% python3 -q
>>> import numpy as np
>>> np.set_printoptions(suppress=True, linewidth=160)
>>> m1 = np.load("data.npy")
>>> m1
array([[ 1, -1, -1,  1,  1, -1, -1,  1],
       [ 1,  1, -1, -1,  1,  1, -1, -1],
       [ 1,  1, -1, -1, -1, -1,  1,  1],
       [ 1,  1,  1,  1,  1,  1,  1,  1],
       [ 1, -1,  1, -1,  1, -1,  1, -1]])
>>> round(np.linalg.norm(m1) ** 2 / np.linalg.norm(m1, 2) ** 2, 3)
np.float64(5.0)
>>> np.round(np.linalg.norm(m1, axis=1), 3)
array([2.828, 2.828, 2.828, 2.828, 2.828])
>>> m1[1] @ m1[3]
np.int64(0)
>>> round(float(np.linalg.norm(m1, 1)), 3), round(np.linalg.norm(m1, np.inf), 3)
(5.0, np.float64(8.0))
>>> round(np.linalg.norm(m1[1] - m1[3]), 3)
np.float64(4.0)
>>> np.round(np.linalg.norm(m1, axis=0), 3)
array([2.236, 2.236, 2.236, 2.236, 2.236, 2.236, 2.236, 2.236])
>>> Uu, sv, vt = np.linalg.svd(m1, full_matrices=False)
>>> np.round(sv / sv[0], 3)
array([1., 1., 1., 1., 1.])
>>> sv.round(3)
array([2.828, 2.828, 2.828, 2.828, 2.828])
>>> np.round(vt @ vt.T, 3) + 0
array([[1., 0., 0., 0., 0.],
       [0., 1., 0., 0., 0.],
       [0., 0., 1., 0., 0.],
       [0., 0., 0., 1., 0.],
       [0., 0., 0., 0., 1.]])
>>> np.round(Uu.T @ m1 @ vt.T, 3) + 0
array([[2.828, 0.   , 0.   , 0.   , 0.   ],
       [0.   , 2.828, 0.   , 0.   , 0.   ],
       [0.   , 0.   , 2.828, 0.   , 0.   ],
       [0.   , 0.   , 0.   , 2.828, 0.   ],
       [0.   , 0.   , 0.   , 0.   , 2.828]])
>>> G = m1.T @ m1
>>> np.round(np.linalg.svd(m1, compute_uv=False) ** 2, 3)
array([8., 8., 8., 8., 8.])
>>> np.diag(G)
array([5, 5, 5, 5, 5, 5, 5, 5])
>>> np.round(np.linalg.eigvalsh(G)[::-1], 3) + 0
array([8., 8., 8., 8., 8., 0., 0., 0.])
>>> M2 = m1 / np.linalg.norm(m1, axis=1, keepdims=True)
>>> G = M2 @ M2.T
>>> G.round(3) + 0
array([[1., 0., 0., 0., 0.],
       [0., 1., 0., 0., 0.],
       [0., 0., 1., 0., 0.],
       [0., 0., 0., 1., 0.],
       [0., 0., 0., 0., 1.]])
>>> np.argwhere(np.triu(np.abs(G) > 0.95, 1))
array([], shape=(0, 2), dtype=int64)
>>> (np.abs(G) > 0.9).astype(int)
array([[1, 0, 0, 0, 0],
       [0, 1, 0, 0, 0],
       [0, 0, 1, 0, 0],
       [0, 0, 0, 1, 0],
       [0, 0, 0, 0, 1]])
>>> (G - 2 * np.eye(5)).round(6).argmax(axis=1)
array([1, 0, 0, 0, 0])
>>> G[4].round(3) + 0
array([0., 0., 0., 0., 1.])
